>>> import numpy as np
>>> import numpy.linalg as la
>>> np.set_printoptions(precision=3, suppress=True, linewidth=200)
>>> F = np.load("case18.npy")
>>> print(F)
[[ 8.559  4.966  1.445]
 [-2.509 -9.668  0.489]
 [-9.116  3.27  -2.49 ]
 [-9.127 -3.708 -1.718]
 [-1.738 -9.824  0.686]
 [ 6.195  7.829  0.576]
 [-6.261  7.454 -2.289]
 [ 8.599  4.89   1.463]
 [-5.207  8.266 -2.134]
 [-5.807  7.831 -2.225]
 [ 1.161  9.898 -0.829]
 [ 9.682  1.349  2.109]
 [ 9.659 -1.04   2.369]
 [-0.291  9.927 -1.171]
 [ 6.208  7.818  0.58 ]
 [-9.518 -2.359 -1.959]
 [-4.93  -8.698 -0.184]
 [ 9.504 -1.94   2.433]]
>>> Ac = F - F.mean(axis=0)
>>> V = la.svd(Ac)[2][:2]
>>> A2 = Ac - Ac @ V.T @ V
>>> print(np.diag(V.T @ V))
[0.949 0.988 0.063]
>>> print(la.norm(A2, axis=1).round(6).argmax())
0
>>> print((Ac @ V.T).std(axis=0))
[7.477 6.319]
>>> Ac = F - F.mean(axis=0)
>>> Uu, s, Vt = la.svd(Ac, full_matrices=False)
>>> print(np.abs(Vt[0]).argmax())
0
>>> print(np.searchsorted(np.cumsum(s ** 2) / (s ** 2).sum(), 0.9) + 1)
2
>>> print(round((s ** 2).sum() ** 2 / (s ** 4).sum(), 3))
1.946
>>> print((np.sign(Uu[:, 0]) == np.sign(Uu[0, 0])).astype(int))
[1 0 0 0 0 1 0 1 0 0 1 1 1 1 1 0 0 1]
>>> Uu, s, Vt = la.svd(F)
>>> print(np.argmax(s[:-1] / (s[1:] + 1e-6)) + 1)
2
>>> A2 = Uu[:, :2] @ np.diag(s[:2]) @ Vt[:2]
>>> print(la.matrix_rank(A2))
2
>>> print(round(float(la.norm(F - A2, 2)), 3), round(float(s[2]), 3))
0.0 0.0
>>> W2 = F[[1, 6]].astype(float)
>>> for _ in range(3):
...     z = la.norm(F[:, None] - W2, axis=-1).argmin(axis=1)
...     W2 = np.array([F[z == j].mean(axis=0) for j in range(2)])
... 
>>> print(z)
[1 0 1 0 0 1 1 1 1 1 1 0 0 1 1 0 0 0]
>>> print(np.bincount(z))
[ 8 10]
>>> print(np.abs(W2[1] - W2[0]).argmax())
1
>>> print(W2)
[[ 0.128 -4.486  0.528]
 [ 0.404  7.215 -0.707]]
>>> m1 = np.load("a.npy")
>>> print(m1)
[[-1.3 -5.   0.1 -1.8]
 [-1.3 -6.  -0.7  1.5]
 [ 1.3  9.  -0.2  1.3]
 [ 0.1  1.   0.1  0.7]]
>>> P = np.triu(np.array([[1, 1, 2, 2], [2, 3, 0, 3], [1, 0, 2, 3], [2, 0, 0, 2]]), 1) + np.eye(4)
>>> A2 = P @ m1 @ la.inv(P)
>>> print(np.trace(A2), np.trace(m1))
-6.8 -6.8
>>> print(round(float(la.det(A2)), 3))
-4.771
>>> print(A2)
[[  0.2   8.8  -1.2 -19.5]
 [ -1.   -2.    1.6   6.8]
 [  1.6  10.4  -3.1 -21.7]
 [  0.1   0.9  -0.1  -1.9]]
>>> print(P @ m1 - m1 @ P)
[[  1.5  15.3   1.7  22.8]
 [  0.3   4.3   2.9  24.8]
 [  0.3   1.7  -2.3 -26.9]
 [  0.   -0.1  -0.2  -3.5]]
>>> def softmax(z):
...     e = np.exp(z - z.max(axis=-1, keepdims=True))
...     return e / e.sum(axis=-1, keepdims=True)
... 
>>> print(softmax(m1).sum(axis=1))
[1. 1. 1. 1.]
>>> print(softmax(m1[0]))
[0.176 0.004 0.713 0.107]
>>> scores = m1 @ m1.T / np.sqrt(4)
>>> print(np.round(softmax(scores + np.triu(np.full(scores.shape, -np.inf), 1)), 3) + 0)
[[1.    0.    0.    0.   ]
 [0.003 0.997 0.    0.   ]
 [0.    0.    1.    0.   ]
 [0.    0.001 0.985 0.014]]
>>> print(softmax(scores)[0] @ m1)
[-1.3   -5.375 -0.2   -0.562]
>>> f, r1 = m1[3], m1[2]
>>> print(f @ f)
1.51
>>> pr = (f @ r1) / (f @ f) * f
>>> print(round(la.norm(f + r1) ** 2 + la.norm(f - r1) ** 2, 3))
171.86
>>> print(round(float((r1 - pr) @ f), 3))
-0.0
>>> rng = np.random.default_rng(1404)
>>> z = rng.permutation(4)
>>> A2 = m1[:, z] * rng.choice([-1, 1], 4)
>>> print(A2)
[[-1.8 -5.  -0.1  1.3]
 [ 1.5 -6.   0.7  1.3]
 [ 1.3  9.   0.2 -1.3]
 [ 0.7  1.  -0.1 -0.1]]
>>> Uu, _, Vt = la.svd(m1.T @ A2)
>>> print(np.round(la.lstsq(m1, A2)[0], 3) + 0)
[[ 0.  0.  0. -1.]
 [ 0.  1.  0.  0.]
 [ 0.  0. -1.  0.]
 [ 1.  0.  0.  0.]]
>>> f = np.array([8, 3, -5, -3])
>>> A2 = m1 + np.outer(f, np.eye(4)[0])
>>> print(round(float(la.det(A2) / la.det(m1)), 3), round(float(1 + la.solve(m1, f)[0]), 3))
-2.069 -2.069
>>> Q, _ = la.qr(np.array([[-0.4, -0.7, 0.7, 1.4],
...     [3.1, -0.6, 1.8, 0.2],
...     [-0.8, -1.5, -2.7, -0.2],
...     [0.8, 1.0, -0.2, 0.6]]))
>>> M = -3 * Q
>>> print(M)
[[ 0.361  1.017 -1.701 -2.223]
 [-2.798  1.066 -0.136  0.137]
 [ 0.722  2.182  1.899 -0.338]
 [-0.722 -1.439  1.575 -1.981]]
>>> cov = M.T @ M
>>> print(np.diag(cov))
[9. 9. 9. 9.]
>>> print(round(np.trace(cov), 3), np.round((M ** 2).sum(), 3))
36.0 36.0
>>> print(la.eigvalsh(cov)[::-1])
[9. 9. 9. 9.]
>>> print(la.svd(M, compute_uv=False) ** 2)
[9. 9. 9. 9.]
>>> f = np.array([2, -2, -3, 3])
>>> A2 = M + np.outer(f, np.eye(4)[3])
>>> print(la.matrix_rank(A2 - M))
1
>>> print(la.matrix_rank(la.inv(A2) - la.inv(M), tol=1e-8))
1
>>> print(round(float(la.det(A2) / la.det(M)), 3), round(1 + la.solve(M, f)[3], 3))
-0.072 -0.072
>>> arr = np.load("block3.npy")
>>> print(arr)
[[0. 0. 1.]
 [0. 0. 1.]
 [1. 1. 0.]]
>>> print(np.round(np.sort(np.abs(la.eigvals(arr))), 3) + 0)
[0.    1.414 1.414]
>>> print(np.allclose(arr @ arr.T, arr.T @ arr))
True
>>> print((arr - arr.T) / 2)
[[0. 0. 0.]
 [0. 0. 0.]
 [0. 0. 0.]]
>>> print(np.allclose(arr, arr.T))
True
>>> print([round(float(la.det(arr[:i, :i])), 2) + 0 for i in range(1, 4)])
[0.0, 0.0, 0.0]
>>> print(round(float(la.eigvalsh(arr).min()), 3))
-1.414
>>> Uu, s, Vt = la.svd(arr)
>>> V = Vt[:(s > 1e-8).sum()]
>>> vec = arr[0] + 2 * arr[2] + rng.integers(2) * np.eye(3)[1]
>>> print(vec)
[2. 2. 1.]
>>> print(np.allclose(V.T @ V @ vec, vec))
True
>>> X = np.load("arr.npy")
>>> print(X)
[[2 2 1]
 [0 0 0]
 [0 0 0]
 [0 0 0]
 [2 1 0]
 [1 1 0]
 [2 1 0]
 [3 2 0]
 [0 0 0]
 [0 0 0]
 [4 3 1]
 [0 0 0]
 [3 2 0]
 [4 3 1]
 [1 1 0]
 [0 0 0]
 [2 2 1]
 [3 2 0]
 [1 1 0]
 [2 1 0]
 [0 0 0]
 [0 0 0]
 [0 0 0]
 [0 0 0]
 [3 3 1]
 [2 1 0]]
>>> Ac = (X - X.mean(axis=0)) / X.std(axis=0)
>>> print(np.argwhere(np.abs(Ac) > 2))
[[ 0  2]
 [10  2]
 [13  2]
 [16  2]
 [24  2]]
>>> print(Ac.std(axis=0))
[1. 1. 1.]
>>> b = la.lstsq(np.delete(Ac, 0, axis=1), Ac[:, 0])[0]
>>> print(np.abs(b).argmax())
0
>>> f = np.array([-2, -3, -2])
>>> print(np.convolve(M[3], f))
[1.444 5.045 2.611 2.114 2.792 3.962]
>>> print(np.cross(M[3, :3], M[1, :3]))
[-1.483 -4.506 -4.796]
>>> Q, V = la.qr(X[:, :2])[0], la.qr(X[:, 2:])[0]
>>> s = la.svd(Q.T @ V, compute_uv=False)
>>> print(np.degrees(np.arccos(s.clip(0, 1))))
[27.488]
>>> print(round(la.norm(Q @ Q.T - V @ V.T, 2), 3))
1.0
>>> print(s)
[0.887]
>>> print((s > 0.9).sum())
0
>>> P = X @ la.solve(X.T @ X, X.T)
>>> print(np.round(P @ X[:, 2], 3) + 0)
[1. 0. 0. 0. 0. 0. 0. 0. 0. 0. 1. 0. 0. 1. 0. 0. 1. 0. 0. 0. 0. 0. 0. 0. 1. 0.]
>>> mat = np.load("test2.npy")
>>> print(mat)
[[ -1.769  -4.582  -4.423]
 [  4.089   0.584   0.354]
 [ 13.575  11.956   5.513]
 [ -7.485  -9.634  -9.076]
 [ -6.554 -13.475  -4.321]
 [ -0.634  -1.767  -5.053]
 [  4.056   2.574  -1.403]
 [ -2.817  -6.998  -4.   ]
 [  5.496   2.827   0.642]
 [  5.445   1.494   1.704]
 [  3.457   1.961  -1.821]
 [ -6.082 -10.831  -5.846]
 [  5.426   1.43    1.729]
 [  1.482   0.165  -3.384]
 [  1.922   1.704  -4.013]
 [  6.774   3.295   2.249]
 [  0.345  -2.121  -3.212]]
>>> z = mat[:, 1] > np.median(mat[:, 1])
>>> f = mat[z].mean(axis=0) - mat[~z].mean(axis=0)
>>> print(f)
[7.927 8.812 4.904]
>>> print(((mat - mat.mean(axis=0)) @ f > 0).astype(int))
[0 1 1 0 0 0 1 0 1 1 1 0 1 1 1 1 0]
>>> print(np.argsort(-np.abs(f).round(6), kind="stable"))
[1 0 2]
>>> print(round(float((((mat - mat.mean(axis=0)) @ f > 0) == z).mean()), 3))
0.882
